$ ipython --no-banner

In [1]: import numpy as np

In [2]: np.set_printoptions(precision=2, suppress=True, linewidth=200, sign=" ")

In [3]: def rnd(a):
   ...:     return np.round(a, 2) + 0
   ...: 

In [4]: rng = np.random.default_rng(362028)

In [5]: z = rng.integers(0, 2, 12)

In [6]: data = np.triu((z[:, None] == z) & (rng.random((12, 12)) < 0.8), 1).astype(int)

In [7]: data += data.T

In [8]: print(data)
[[ 0  0  1  0  0  1  1  0  1  0  0  1]
 [ 0  0  0  1  0  0  0  0  0  1  1  0]
 [ 1  0  0  0  0  0  1  1  1  0  0  1]
 [ 0  1  0  0  1  0  0  0  0  1  0  0]
 [ 0  0  0  1  0  0  0  0  0  1  1  0]
 [ 1  0  0  0  0  0  1  1  1  0  0  1]
 [ 1  0  1  0  0  1  0  1  1  0  0  1]
 [ 0  0  1  0  0  1  1  0  1  0  0  1]
 [ 1  0  1  0  0  1  1  1  0  0  0  1]
 [ 0  1  0  1  1  0  0  0  0  0  1  0]
 [ 0  1  0  0  1  0  0  0  0  1  0  0]
 [ 1  0  1  0  0  1  1  1  1  0  0  0]]

In [9]: # column 4 repeats column 1

In [10]: x0 = np.array([0, 1, 1, 0, 1, 2, 1, 2, 2, 0, 0, 1])

In [11]: print((data * x0).sum(axis=1))
[ 7  0  6  2  0  6  8  7  7  2  2  8]

In [12]: print(np.linalg.norm(data @ x0) <= np.linalg.norm(data, 2) * np.linalg.norm(x0) + 1e-9)
True

In [13]: print(data @ (2 * x0))
[ 14   0  12   4   0  12  16  14  14   4   4  16]

In [14]: print(np.argsort(-np.linalg.norm(data, axis=0).round(6), kind="stable")[:3])
[  6   8  11]

In [15]: print([round(float(x), 2) for x in np.linalg.svd(data, compute_uv=False)[:3]])
[5.46, 3.24, 2.0]

In [16]: print(np.linalg.cond(data) > 100)
True

In [17]: r = np.linalg.matrix_rank(data)

In [18]: print(r)
8

In [19]: ns = np.linalg.svd(data)[2][r:].T

In [20]: print(ns.shape)
(12, 4)

In [21]: print(np.linalg.matrix_rank(data.T @ data), np.linalg.matrix_rank(data @ data.T))
8 8

In [22]: print([int(np.linalg.matrix_rank(data[:, :j + 1])) for j in range(12)])
[1, 2, 3, 4, 4, 4, 5, 5, 6, 7, 7, 8]

In [23]: print(np.allclose(data @ ns, 0))
True

In [24]: E = rng.normal(size=(33, 7))

In [25]: E = 5 * E / np.linalg.norm(E, axis=1, keepdims=True)

In [26]: print(rnd(E))
[[ 0.08  0.41  3.36 -3.   -1.32 -1.66  0.13]
 [-0.25  0.11  4.45 -1.37  0.54 -0.44 -1.67]
 [ 1.87  3.97 -1.53  0.1  -0.71 -1.71 -0.06]
 [ 3.48 -0.57  2.52 -0.93 -1.73 -1.43  0.51]
 [ 0.12  0.93  2.01 -3.   -0.87 -2.54 -1.98]
 [-1.06  0.28 -0.32  4.4   1.8  -1.01  0.33]
 [-0.58 -0.02  1.55  3.16  3.24  0.43  1.26]
 [ 1.01  1.49 -1.09 -0.8  -4.15 -0.32  1.61]
 [ 2.83  0.32  2.98 -1.47  0.81 -2.17 -0.71]
 [-1.67 -3.03 -1.57  0.38  2.71 -0.05  1.76]
 [-2.96  2.86 -0.12 -1.78  0.6   1.43  1.56]
 [ 2.92  1.45  2.12  2.76 -1.36  0.61 -0.11]
 [ 0.62  0.33 -2.35 -1.52  1.69 -3.26 -1.78]
 [-0.07 -1.41  0.04 -0.07  3.57 -3.2   0.13]
 [-1.19  2.61 -3.19 -1.59  1.62  0.2   1.19]
 [-2.63 -1.96 -0.73 -1.16  2.   -2.59  1.3 ]
 [ 1.37  1.02 -2.38 -0.7   3.11 -1.9  -1.63]
 [ 0.88 -3.16 -2.22 -1.7   2.49  0.18 -0.46]
 [ 0.48  1.36  2.87 -1.29  2.78 -1.51 -1.74]
 [ 3.35  2.62 -0.83  2.2   1.13  0.3  -0.15]
 [ 0.24  2.76  0.4  -1.32 -2.02 -0.65 -3.3 ]
 [-2.49  3.2  -1.37  2.54  0.43 -0.23 -0.05]
 [ 3.14 -2.68  0.91  1.13  0.92 -1.36  1.77]
 [-0.74 -1.67  3.2   0.98 -0.59 -3.09 -0.73]
 [-2.49  1.12 -1.17  3.21 -0.47 -0.46 -2.34]
 [-0.19  3.2  -1.42 -1.95  1.34  0.76 -2.56]
 [-1.38 -1.27  0.88  3.19  1.97  1.74  1.91]
 [ 1.63  2.1   0.76 -2.2  -3.27  1.33  0.19]
 [ 1.39  0.58 -2.19  1.38  1.87  3.5   0.52]
 [-3.55 -0.03  1.9   1.67  2.22  0.85  0.61]
 [ 0.39  3.96 -1.15 -0.49 -0.55  0.67  2.61]
 [ 1.83 -1.15  3.76  1.89 -0.36  1.15  1.08]
 [ 0.02  0.61 -0.67  3.32  0.58  2.7   2.36]]

In [27]: x0 = np.array([3, -3, 0, 3, 1, -2, -2])

In [28]: y = E @ x0

In [29]: coef, lr = np.zeros(7), 1 / np.linalg.norm(E, 2) ** 2

In [30]: for i in range(15):
    ...:     coef -= lr * E.T @ (E @ coef - y)
    ...:     if i % 5 == 0: print(i, round(np.linalg.norm(E @ coef - y), 2))
    ...: 
0 28.3
5 4.16
10 1.0

In [31]: print(rnd(np.linalg.cond(E)))
2.21
